In [1]: import numpy as np

In [2]: import numpy.linalg as la

In [3]: np.set_printoptions(suppress=True, linewidth=100)

In [4]: def rnd(a):
   ...:     return np.round(a, 2) + 0
   ...: 

In [5]: out = np.array([[0, 3, -2], [3, -1, 3], [-2, 1, 3]])

In [6]: W0 = out + out.T

In [7]: print(W0)
[[ 0  6 -4]
 [ 6 -2  4]
 [-4  4  6]]

In [8]: f = np.array([9, 1, 5])

In [9]: out = W0 + np.outer(f, np.eye(3)[1])

In [10]: print(rnd(la.det(out) / la.det(W0)), rnd(1 + la.solve(W0, f)[1]))
2.61 2.61

In [11]: print(la.matrix_rank(out - W0))
1

In [12]: rng = np.random.default_rng(149972)

In [13]: lab = rng.permutation(3)

In [14]: out = W0[:, lab] * rng.choice([-1, 1], 3)

In [15]: print(out)
[[ 0  4  6]
 [-6 -4 -2]
 [ 4 -6  4]]

In [16]: Uu, _, vt = la.svd(W0.T @ out)

In [17]: print(rnd(Uu @ vt))
[[-1.  0.  0.]
 [ 0.  0.  1.]
 [ 0. -1.  0.]]

In [18]: print(rnd(la.lstsq(W0, out)[0]))
[[-1.  0.  0.]
 [ 0.  0.  1.]
 [ 0. -1.  0.]]

In [19]: out = la.invert(W0)
---------------------------------------------------------------------------
AttributeError                            Traceback (most recent call last)
Cell In[19], line 1
----> 1 out = la.invert(W0)

AttributeError: module 'numpy.linalg' has no attribute 'invert'

In [20]: out = la.inv(W0)

In [21]: print(rnd(W0 @ out))
[[1. 0. 0.]
 [0. 1. 0.]
 [0. 0. 1.]]

In [22]: data = np.load("mat.npy")

In [23]: print(data)
[[-1 -2  2  0  0 -2  0]
 [-2 -4  4  0  0 -4  0]
 [-1 -2  2  0  0 -2  0]
 [ 3  6 -6  0  0  6  0]]

In [24]: Uu, sig, vt = la.svd(data)

In [25]: print(rnd(sig))
[13.96  0.    0.    0.  ]

In [26]: out = Uu[:, :1] @ np.diag(sig[:1]) @ vt[:1]

In [27]: print(rnd(out))
[[-1. -2.  2.  0.  0. -2.  0.]
 [-2. -4.  4.  0.  0. -4.  0.]
 [-1. -2.  2.  0.  0. -2.  0.]
 [ 3.  6. -6.  0.  0.  6.  0.]]

In [28]: print(rnd(la.norm(data - out, 2)), rnd(sig[1]))
0.0 0.0

In [29]: print(rnd(la.norm(data - out) / la.norm(data)))
0.0

In [30]: w, evecs = la.eigh(W0)

In [31]: print(rnd(np.abs(evecs[:, -1])))
[0.33 0.17 0.93]

In [32]: print(np.unique(w.round(6) + 0, return_counts=True)[1])
[1 1 1]

In [33]: print((w > 1e-8).sum(), (w < -1e-8).sum())
2 1

In [34]: mat = np.load("case4.npy")

In [35]: print(mat)
[[  2   1   4  -2]
 [ -3   1   4   2]
 [ -1  -2  -8  -1]
 [  1  -3 -12  -1]]

In [36]: Uu, sig, vt = la.svd(mat)

In [37]: evecs = vt[:(sig > 1e-8).sum()]

In [38]: vec = mat[1] + 4 * mat[0] + rng.integers(2) * np.eye(4)[0]

In [39]: print(vec)
[ 5.  5. 20. -6.]

In [40]: print(np.allclose(evecs.T @ evecs @ vec, vec))
True

In [41]: print(rnd(np.diag(evecs.T @ evecs)))
[1.   0.06 0.94 1.  ]

In [42]: M = np.loadtxt("sample13.csv", delimiter=",")

In [43]: print(M)
[[ 9. 12. 12.  9.]
 [12. 16. 16. 12.]
 [12. 16. 16. 12.]
 [ 9. 12. 12.  9.]]

In [44]: print(rnd(la.eigvals(M).sum().real))
50.0

In [45]: print(np.einsum("ii->", M))
50.0

In [46]: print(np.kron(np.eye(2, dtype=int), M))
[[ 9. 12. 12.  9.  0.  0.  0.  0.]
 [12. 16. 16. 12.  0.  0.  0.  0.]
 [12. 16. 16. 12.  0.  0.  0.  0.]
 [ 9. 12. 12.  9.  0.  0.  0.  0.]
 [ 0.  0.  0.  0.  9. 12. 12.  9.]
 [ 0.  0.  0.  0. 12. 16. 16. 12.]
 [ 0.  0.  0.  0. 12. 16. 16. 12.]
 [ 0.  0.  0.  0.  9. 12. 12.  9.]]

In [47]: print(rnd(la.det(M.T)))
0.0
